In [1]: import numpy as np

In [2]: np.set_printoptions(precision=1, suppress=True, linewidth=200)

In [3]: rnd = lambda a: np.round(a, 1) + 0

In [4]: A = np.loadtxt("case3.csv", delimiter=",")

In [5]: A
Out[5]: 
array([[-0.2,  0.4, -0.4,  0.1,  0.6],
       [ 0.2,  0.3, -0.9, -0.6,  1.4],
       [-0.9, -2.4,  2.1,  1.8,  6.9],
       [ 0.7, -0.6,  0. ,  1.1,  1.2],
       [-0.6, -1.4,  0.1,  0. , -0.5],
       [ 1.2,  1.4, -1.4,  0.1, -0.1],
       [-0.6, -0.1, -0.7, -1.2, -0.4],
       [ 1.9,  1.4, -0.6,  0.3, -1.1],
       [ 0.1, -0.6,  0.4,  0.3, -1.2],
       [ 1.2,  0.2,  0.1,  0.2,  0.3],
       [-1. , -1. ,  0.9, -1.1, -1.4],
       [-0.2,  0. ,  0. ,  0.4,  0.9],
       [ 0. , -0.1,  0.3, -0.1, -0.6],
       [ 0.1, -1.8, -0.4, -0.2, -0.8],
       [-0.3, -1.4, -0.3,  0.2, -1.8],
       [ 0.3,  0.6, -1.3,  0.6, -1.1],
       [ 0.6, -1.7, -0.8, -0.3, -0.6],
       [-0.9, -0.3,  1.6,  1.8, -1.3],
       [ 0.5,  0.2,  0.1, -0.7,  1.3],
       [-0.8, -0.9, -0.7, -0.4,  0. ]])

In [6]: cen = A - A.mean(axis=0)

In [7]: V = np.linalg.svd(cen)[2][:1]

In [8]: M2 = cen - cen @ V.T @ V

In [9]: rnd(np.cov(cen @ V.T, rowvar=False))
Out[9]: np.float64(4.0)

In [10]: print(np.linalg.norm(M2, axis=1).round(6).argmax())
17

In [11]: rnd(M2.std(axis=0))
Out[11]: array([0.7, 0.9, 0.7, 0.7, 0.4])

In [12]: J = np.loadtxt("data.csv", delimiter=",")

In [13]: J
Out[13]: 
array([[ 1., -1.,  2., -2.,  1.,  2.],
       [ 2., -2.,  2.,  1.,  0., -2.],
       [-1., -2.,  1., -2.,  0.,  1.],
       [ 1.,  0.,  0.,  1.,  2., -2.],
       [ 1., -2., -2., -2., -2.,  0.],
       [-2.,  0.,  2., -1., -2.,  0.]])

In [14]: x0 = np.array([2, 1, 0, 1, 2, 3])

In [15]: rhs = J @ x0

In [16]: print(rhs)
[ 7. -3. -3.  1. -6. -9.]

In [17]: rnd(np.linalg.solve(J, rhs + J[:, 0]))
Out[17]: array([3., 1., 0., 1., 2., 3.])

In [18]: rnd(np.linalg.solve(J, J[:, 4]))
Out[18]: array([0., 0., 0., 0., 1., 0.])

In [19]: rnd(np.linalg.solve(J.T, J[5]))
Out[19]: array([0., 0., 0., 0., 0., 1.])

In [20]: M2 = np.array([[-3, 6, -8, -5, 9],
    ...:     [-5, 4, 9, -5, 3],
    ...:     [-1, -5, 2, -7, -3],
    ...:     [2, -3, 8, -3, -9],
    ...:     [-5, 1, 1, -1, 6]])

In [21]: mat = np.tril(M2)

In [22]: mat
Out[22]: 
array([[-3,  0,  0,  0,  0],
       [-5,  4,  0,  0,  0],
       [-1, -5,  2,  0,  0],
       [ 2, -3,  8, -3,  0],
       [-5,  1,  1, -1,  6]])

In [23]: rng = np.random.default_rng(2495)

In [24]: labels = rng.permutation(5)

In [25]: print(labels)
[2 4 1 0 3]

In [26]: M2 = mat[labels][:, labels]

In [27]: np.trace(M2)
Out[27]: np.int64(6)

In [28]: rnd(np.linalg.eigvals(mat))
Out[28]: array([ 6., -3.,  2.,  4., -3.])

In [29]: np.einsum("ij,ji->", mat, mat)
Out[29]: np.int64(74)

In [30]: rnd(np.linalg.det(mat.T))
Out[30]: np.float64(432.0)

In [31]: rnd(np.linalg.eigvals(mat).sum().real)
Out[31]: np.float64(6.0)

In [32]: np.einsum("ii->", mat)
Out[32]: np.int64(6)

In [33]: hat = np.triu(np.array([[1, 0, 1, 2, 0],
    ...:     [2, 2, 2, 1, 2],
    ...:     [0, 2, 1, 0, 2],
    ...:     [0, 1, 0, 2, 0],
    ...:     [0, 0, 2, 2, 0]]), 1) + np.eye(5)

In [34]: M2 = hat @ mat @ np.linalg.inv(hat)

In [35]: print(M2)
[[  0. -11.  40.   5. -58.]
 [-15.  -7.  43.  32. -60.]
 [-11.  -3.  21.  23. -24.]
 [  2.  -3.  12.  -4. -18.]
 [ -5.   1.   4.   8.  -4.]]

In [36]: np.trace(M2), np.trace(mat)
Out[36]: (np.float64(6.0), np.int64(6))

In [37]: rnd(np.linalg.det(M2))
Out[37]: np.float64(432.0)

In [38]: np.linalg.matrix_rank(M2)
Out[38]: np.int64(5)

In [39]: feats = np.loadtxt("test18.csv", delimiter=",")

In [40]: feats
Out[40]: 
array([[ 8.2,  4.1, -1.8,  3.9, -8.9,  5.1,  6. , -3.9],
       [ 8. ,  4.1, -2. ,  3.9, -9.1,  4.9,  5.8, -4.1],
       [ 8.1,  4.1, -1.9,  3.8, -8.9,  4.9,  6. , -3.9],
       [ 8. ,  3.8, -2. ,  4.2, -9. ,  5. ,  6.2, -4. ],
       [ 8. ,  3.8, -2.1,  4. , -9. ,  5. ,  5.9, -4. ],
       [ 8.1,  4.1, -2. ,  3.9, -9.1,  5. ,  6. , -3.9],
       [ 8. ,  4. , -1.9,  4. , -8.9,  5.2,  6. , -4. ],
       [ 7.9,  4. , -2. ,  4. , -9.1,  4.9,  6.1, -4. ],
       [ 7.9,  4.1, -2. ,  4.1, -9.1,  4.8,  5.9, -3.8],
       [ 7.9,  4. , -2.2,  3.8, -9.1,  5.1,  6. , -3.9],
       [ 8. ,  4.1, -2. ,  4.1, -9.1,  4.9,  5.9, -4.1],
       [ 7.9,  3.9, -2. ,  3.9, -9. ,  4.9,  6. , -4.1],
       [ 8. ,  4. , -2. ,  3.9, -9.1,  5.2,  6. , -4.1],
       [ 7.9,  4.1, -2.1,  4.1, -9. ,  5. ,  5.9, -3.9],
       [ 8.1, -5. ,  1.2, -6.9, -7.1,  6.1, -8.9, -5.1],
       [ 8.1, -5. ,  1. , -7. , -7. ,  6. , -8.9, -4.9],
       [ 8.1, -5. ,  0.9, -7.2, -7.1,  5.9, -8.9, -5.2],
       [ 8. , -5. ,  1. , -6.9, -7.1,  6. , -9. , -4.9],
       [ 8. , -5.1,  1.1, -7.1, -7.1,  6.1, -9.1, -5.1],
       [ 8.1, -5. ,  1. , -7. , -7.1,  6. , -9. , -5. ],
       [ 8. , -4.9,  0.8, -6.9, -6.9,  5.9, -9. , -5.1],
       [ 8.1, -5. ,  0.8, -7.1, -7. ,  6. , -9.1, -4.9],
       [ 7.9, -4.9,  1. , -7. , -6.9,  6.2, -8.9, -5. ],
       [ 7.9, -5. ,  1. , -7.2, -7. ,  6. , -9. , -5. ],
       [ 7.9, -4.9,  1. , -7. , -6.9,  5.9, -9.1, -5. ],
       [ 8. , -5. ,  1.2, -7.1, -7. ,  5.9, -9.1, -5. ],
       [ 8. , -4.9,  0.8, -7.2, -7. ,  6.1, -9. , -5. ],
       [ 7.9, -5. ,  1. , -7.1, -7.1,  5.9, -9. , -5.1],
       [ 8.3,  7.1, -9. , -7.1, -9.2,  6.1, -5. , -1.8],
       [ 8.1,  7.1, -8.9, -7. , -9.1,  6. , -4.9, -1.9],
       [ 8. ,  6.8, -9. , -6.9, -9.2,  6. , -5.1, -1.9],
       [ 7.9,  7.1, -9.1, -7. , -9.1,  5.9, -4.9, -1.8],
       [ 8.1,  7. , -8.9, -6.8, -9. ,  6. , -4.9, -1.9],
       [ 7.9,  7. , -9. , -7. , -9.1,  5.9, -4.9, -2. ],
       [ 8.1,  7.1, -8.9, -6.9, -9.1,  6.1, -5.1, -1.9],
       [ 8. ,  6.9, -9. , -6.9, -8.9,  5.8, -5. , -1.8],
       [ 8. ,  7. , -9. , -7.2, -9.1,  6.1, -4.8, -1.9],
       [ 8.1,  7. , -9. , -7. , -8.9,  5.9, -4.8, -1.9],
       [ 8. ,  7.1, -9.3, -7.1, -9.1,  6. , -5. , -1.8],
       [ 8.1,  7.1, -9.2, -7.1, -9.1,  6. , -5.1, -1.9],
       [ 7.9,  7. , -9.1, -7. , -9. ,  6.1, -5. , -2. ],
       [ 7.9,  7.2, -9. , -6.9, -8.9,  6. , -4.9, -2. ]])

In [41]: r0, v = feats[32], feats[30]

In [42]: print(rnd(r0 @ r0))
384.7

In [43]: rnd(r0 @ v)
Out[43]: np.float64(386.8)

In [44]: pr = (r0 @ v) / (r0 @ r0) * r0

In [45]: rnd(np.linalg.norm(r0 + v) ** 2 + np.linalg.norm(r0 - v) ** 2)
Out[45]: np.float64(1547.6)

In [46]: rnd((v - pr) @ r0)
Out[46]: np.float64(0.0)

In [47]: rnd(pr)
Out[47]: array([ 8.1,  7. , -8.9, -6.8, -9.1,  6. , -4.9, -1.9])

In [48]: rnd(v - pr)
Out[48]: array([-0.1, -0.2, -0.1, -0.1, -0.1,  0. , -0.2,  0. ])

In [49]: np.linalg.matrix_rank(np.outer(r0, v))
Out[49]: np.int64(1)
